$ python3 -q
>>> import numpy as np
>>> from numpy import linalg as LA
>>> np.set_printoptions(suppress=True, linewidth=120)
>>> rnd = lambda a: np.round(a, 4) + 0
>>> arr = np.load("dump.npy")
>>> arr
array([[3.3, 3. , 2. , 2. , 1. , 3. , 2. , 2. , 0. , 1. ],
       [1. , 2.3, 2. , 3. , 2. , 0. , 0. , 1. , 1. , 0. ],
       [3. , 3. , 3.3, 2. , 0. , 2. , 3. , 3. , 1. , 0. ],
       [2. , 1. , 2. , 1.3, 2. , 0. , 1. , 1. , 2. , 0. ],
       [1. , 1. , 3. , 3. , 0.3, 3. , 3. , 1. , 3. , 0. ],
       [1. , 0. , 0. , 1. , 3. , 2.3, 3. , 0. , 1. , 3. ],
       [1. , 1. , 2. , 1. , 0. , 3. , 1.3, 0. , 2. , 1. ],
       [2. , 0. , 0. , 3. , 2. , 2. , 1. , 3.3, 2. , 0. ],
       [1. , 1. , 1. , 3. , 1. , 2. , 1. , 1. , 3.3, 3. ],
       [3. , 3. , 2. , 2. , 1. , 3. , 2. , 2. , 0. , 1.3]])
>>> def softmax(z):
...     e = np.exp(z - z.max(axis=-1, keepdims=True))
...     return e / e.sum(axis=-1, keepdims=True)
... 
>>> rnd(softmax(arr[7]))
array([0.0896, 0.0121, 0.0121, 0.2435, 0.0896, 0.0896, 0.033 , 0.3287, 0.0896, 0.0121])
>>> rnd(softmax(arr).sum(axis=1))
array([1., 1., 1., 1., 1., 1., 1., 1., 1., 1.])
>>> rnd(softmax(10 * arr[7]))
array([0.    , 0.    , 0.    , 0.0474, 0.    , 0.    , 0.    , 0.9526, 0.    , 0.    ])
>>> scores = arr @ arr.T / np.sqrt(10)
>>> rnd(softmax(scores)[7] @ arr)
array([2.1049, 0.7481, 0.8209, 2.7767, 1.5301, 2.1689, 1.4594, 2.8403, 1.8014, 0.2512])
>>> f = np.array([-2, 4, -3, 0, -3, -5, 1, 3, 4, 1, 5, -4, -2])
>>> r1 = np.array([0, 1, 2, 2, 0, 0, 2, 3, 3, 1])
>>> E = f[:, None] + r1[None, :]
>>> E
array([[-2, -1,  0,  0, -2, -2,  0,  1,  1, -1],
       [ 4,  5,  6,  6,  4,  4,  6,  7,  7,  5],
       [-3, -2, -1, -1, -3, -3, -1,  0,  0, -2],
       [ 0,  1,  2,  2,  0,  0,  2,  3,  3,  1],
       [-3, -2, -1, -1, -3, -3, -1,  0,  0, -2],
       [-5, -4, -3, -3, -5, -5, -3, -2, -2, -4],
       [ 1,  2,  3,  3,  1,  1,  3,  4,  4,  2],
       [ 3,  4,  5,  5,  3,  3,  5,  6,  6,  4],
       [ 4,  5,  6,  6,  4,  4,  6,  7,  7,  5],
       [ 1,  2,  3,  3,  1,  1,  3,  4,  4,  2],
       [ 5,  6,  7,  7,  5,  5,  7,  8,  8,  6],
       [-4, -3, -2, -2, -4, -4, -2, -1, -1, -3],
       [-2, -1,  0,  0, -2, -2,  0,  1,  1, -1]])
>>> np.abs(np.diag(LA.qr(E)[1])) > 1e-9
array([ True,  True, False, False, False, False, False, False, False, False])
>>> rnd(np.trace(LA.pinv(E) @ E))
np.float64(2.0)
>>> np.allclose(E[:-1].T @ LA.lstsq(E[:-1].T, E[-1])[0], E[-1])
True
>>> F = np.load("out3.npy")
>>> F
array([[ 0,  0,  2,  2],
       [-2,  1,  1, -2],
       [ 2,  1,  0, -1],
       [-1, -2,  1,  1]])
>>> f = np.array([7, -2, 8])
>>> np.correlate(F[0], F[1], "full")
array([ 0,  0, -4, -2,  4, -2, -4])
>>> np.cross(F[0, :3], F[1, :3])
array([-2, -4,  0])
>>> proj = np.triu(np.array([[4, 2, 4, 8], [2, 0, 4, 7], [5, 1, 7, 6], [0, 4, 1, 2]]), 1) + np.eye(4)
>>> other = proj @ F @ LA.inv(proj)
>>> np.trace(other), np.trace(F)
(np.float64(2.0), np.int64(2))
>>> rnd(np.poly(other))
array([ 1., -2., -5., -4., 28.])
>>> other
array([[  -4.,   -2.,   36., -168.],
       [  -1.,   -7.,   40., -182.],
       [  -4.,   -3.,   34., -146.],
       [  -1.,    0.,    5.,  -21.]])
>>> t3 = np.stack([F, 3 * F, F[::-1]])
>>> LA.matrix_rank(t3)
array([4, 4, 4])
>>> t3.sum(axis=0)
array([[-1, -2,  9,  9],
       [-6,  5,  4, -9],
       [ 6,  5,  1, -6],
       [-4, -8,  6,  6]])
>>> feats = np.loadtxt("test15.csv", delimiter=",")
>>> feats
array([[ 5.,  0.,  0.,  0.,  0.,  0.,  0.,  0.,  0.,  0.,  0.,  0.],
       [-2.,  0.,  0.,  0.,  0.,  0.,  0.,  0.,  0.,  0.,  0.,  0.],
       [ 3., -5.,  3.,  0.,  0.,  0.,  0.,  0.,  0.,  0.,  0.,  0.],
       [ 3., -4., -1.,  3.,  0.,  0.,  0.,  0.,  0.,  0.,  0.,  0.],
       [ 4.,  2.,  2., -3.,  5.,  0.,  0.,  0.,  0.,  0.,  0.,  0.],
       [ 4., -2.,  5., -1.,  5., -1.,  0.,  0.,  0.,  0.,  0.,  0.],
       [-4.,  1.,  1.,  4.,  0., -2.,  2.,  0.,  0.,  0.,  0.,  0.],
       [ 2., -5., -1.,  2., -2.,  1., -5., -1.,  0.,  0.,  0.,  0.],
       [-1.,  0., -5.,  4.,  1.,  0.,  0.,  0.,  5.,  0.,  0.,  0.],
       [ 5.,  5.,  5.,  4., -2.,  4.,  2., -3.,  2., -5.,  0.,  0.],
       [ 1.,  4., -3., -2.,  3.,  5., -4., -1.,  0.,  3.,  1.,  0.],
       [ 0.,  0., -1.,  2.,  4.,  0.,  0.,  4., -5., -2.,  1., -4.]])
>>> U, sv, VT = LA.svd(feats, full_matrices=False)
>>> rnd(np.abs(VT[0]))
array([0.7196, 0.1008, 0.5691, 0.057 , 0.2071, 0.1799, 0.0595, 0.1328, 0.007 , 0.2201, 0.002 , 0.0021])
>>> rnd(np.sqrt((sv ** 2).sum())), rnd(LA.norm(feats))
(np.float64(27.1846), np.float64(27.1846))
>>> np.abs(U[:, 0]).round(6).argmax()
np.int64(9)
>>> rnd(U.T @ U)
array([[1., 0., 0., 0., 0., 0., 0., 0., 0., 0., 0., 0.],
       [0., 1., 0., 0., 0., 0., 0., 0., 0., 0., 0., 0.],
       [0., 0., 1., 0., 0., 0., 0., 0., 0., 0., 0., 0.],
       [0., 0., 0., 1., 0., 0., 0., 0., 0., 0., 0., 0.],
       [0., 0., 0., 0., 1., 0., 0., 0., 0., 0., 0., 0.],
       [0., 0., 0., 0., 0., 1., 0., 0., 0., 0., 0., 0.],
       [0., 0., 0., 0., 0., 0., 1., 0., 0., 0., 0., 0.],
       [0., 0., 0., 0., 0., 0., 0., 1., 0., 0., 0., 0.],
       [0., 0., 0., 0., 0., 0., 0., 0., 1., 0., 0., 0.],
       [0., 0., 0., 0., 0., 0., 0., 0., 0., 1., 0., 0.],
       [0., 0., 0., 0., 0., 0., 0., 0., 0., 0., 1., 0.],
       [0., 0., 0., 0., 0., 0., 0., 0., 0., 0., 0., 1.]])
>>> U.shape, sv.shape, VT.shape
((12, 12), (12,), (12, 12))
>>> U, sv, VT = LA.svd(feats)
>>> vecs = VT[:(sv > 1e-8).sum()]
>>> rng = np.random.default_rng(16438)
>>> x = feats[1] + 4 * feats[8] + rng.integers(2) * np.eye(12)[6]
>>> x
array([ -6.,   0., -20.,  16.,   4.,   0.,   1.,   0.,  20.,   0.,   0.,   0.])
>>> rnd(np.diag(vecs.T @ vecs))
array([1.    , 0.9993, 0.9979, 0.9973, 1.    , 0.983 , 0.9999, 0.9913, 1.    , 0.9746, 0.1016, 0.9551])
>>> mat = np.loadtxt("x.csv", delimiter=",")
>>> mat
array([[ 0.    , -0.1   ,  0.2   ,  1.7   , -0.6   ,  2.    ,  0.1409,  0.5   ],
       [-0.8   , -0.8   , -0.9   ,  0.9   , -1.2   ,  0.4   , -2.8855, -0.3   ],
       [ 0.2   , -0.8   , -0.5   , -2.3   ,  0.5   , -0.4   , -3.0859,  0.    ],
       [ 1.8   , -2.3   , -0.3   , -0.4   , -0.4   , -0.1   , -8.8369, -0.9   ],
       [ 0.9   ,  0.4   ,  0.6   ,  1.9   , -1.3   ,  1.8   ,  1.6772,  1.9   ],
       [ 1.7   ,  0.6   , -0.4   ,  0.5   ,  1.5   , -0.7   ,  2.6995, -0.4   ],
       [ 0.1   ,  0.8   , -0.8   ,  0.    , -0.8   ,  0.    ,  3.2251,  0.6   ],
       [-2.1   ,  1.5   ,  0.8   , -1.4   ,  0.3   ,  0.6   ,  6.1057, -0.1   ],
       [-0.5   , -0.4   , -1.1   , -0.2   ,  1.7   ,  1.2   , -1.92  ,  0.7   ],
       [ 1.6   ,  0.8   , -1.6   , -0.4   , -1.1   ,  1.3   ,  2.6971,  2.    ],
       [-0.4   ,  1.8   , -1.2   ,  1.9   , -2.4   , -0.6   ,  7.6338,  0.5   ],
       [-0.2   , -0.4   , -1.7   , -1.4   ,  1.5   ,  0.2   , -2.0522, -0.8   ],
       [ 1.    ,  0.3   , -0.6   , -1.4   ,  0.1   , -0.4   ,  0.9109,  0.    ],
       [-0.3   ,  0.3   ,  2.4   , -1.3   , -2.2   ,  1.3   ,  1.1992, -0.7   ],
       [ 0.3   , -0.7   ,  0.5   ,  0.7   ,  0.8   ,  0.4   , -3.0436, -0.9   ],
       [-0.3   ,  1.1   , -0.2   , -0.6   ,  1.1   ,  1.    ,  4.4759, -1.    ],
       [ 0.4   , -1.3   ,  1.4   ,  1.    , -0.7   , -1.7   , -4.5851,  1.2   ],
       [-1.6   , -1.2   ,  0.6   , -1.1   ,  1.2   , -0.3   , -4.8164,  0.    ],
       [ 0.4   , -0.7   ,  0.3   , -0.4   ,  1.4   , -0.3   , -2.7557, -0.7   ],
       [ 0.2   ,  1.1   ,  1.    ,  0.2   , -0.3   , -0.9   ,  3.9105, -0.3   ],
       [ 0.    ,  0.1   ,  2.3   , -0.6   ,  0.4   , -0.4   ,  0.6038, -2.2   ],
       [-1.1   ,  0.3   , -0.4   , -0.6   ,  0.6   ,  1.4   ,  0.1958,  1.9   ],
       [-0.9   ,  0.    , -0.1   , -0.1   ,  0.1   ,  1.4   ,  0.2368, -0.2   ],
       [-1.    , -1.3   , -0.4   ,  0.9   ,  0.3   ,  0.8   , -5.4736,  2.    ]])
>>> other = mat / LA.norm(mat, axis=1, keepdims=True)
>>> cov = other @ other.T
>>> rnd(np.degrees(np.arccos(np.clip(cov[14, 12], -1, 1))))
np.float64(123.4547)
>>> (cov - 2 * np.eye(24)).round(6).argmax(axis=1)
array([ 4, 23, 17, 14,  0, 19, 10, 15, 11,  6,  6,  2,  5, 20, 18,  7,  3, 18, 14, 10, 13, 22, 21, 17])
>>> rnd(LA.norm(other, axis=1))
array([1., 1., 1., 1., 1., 1., 1., 1., 1., 1., 1., 1., 1., 1., 1., 1., 1., 1., 1., 1., 1., 1., 1., 1.])
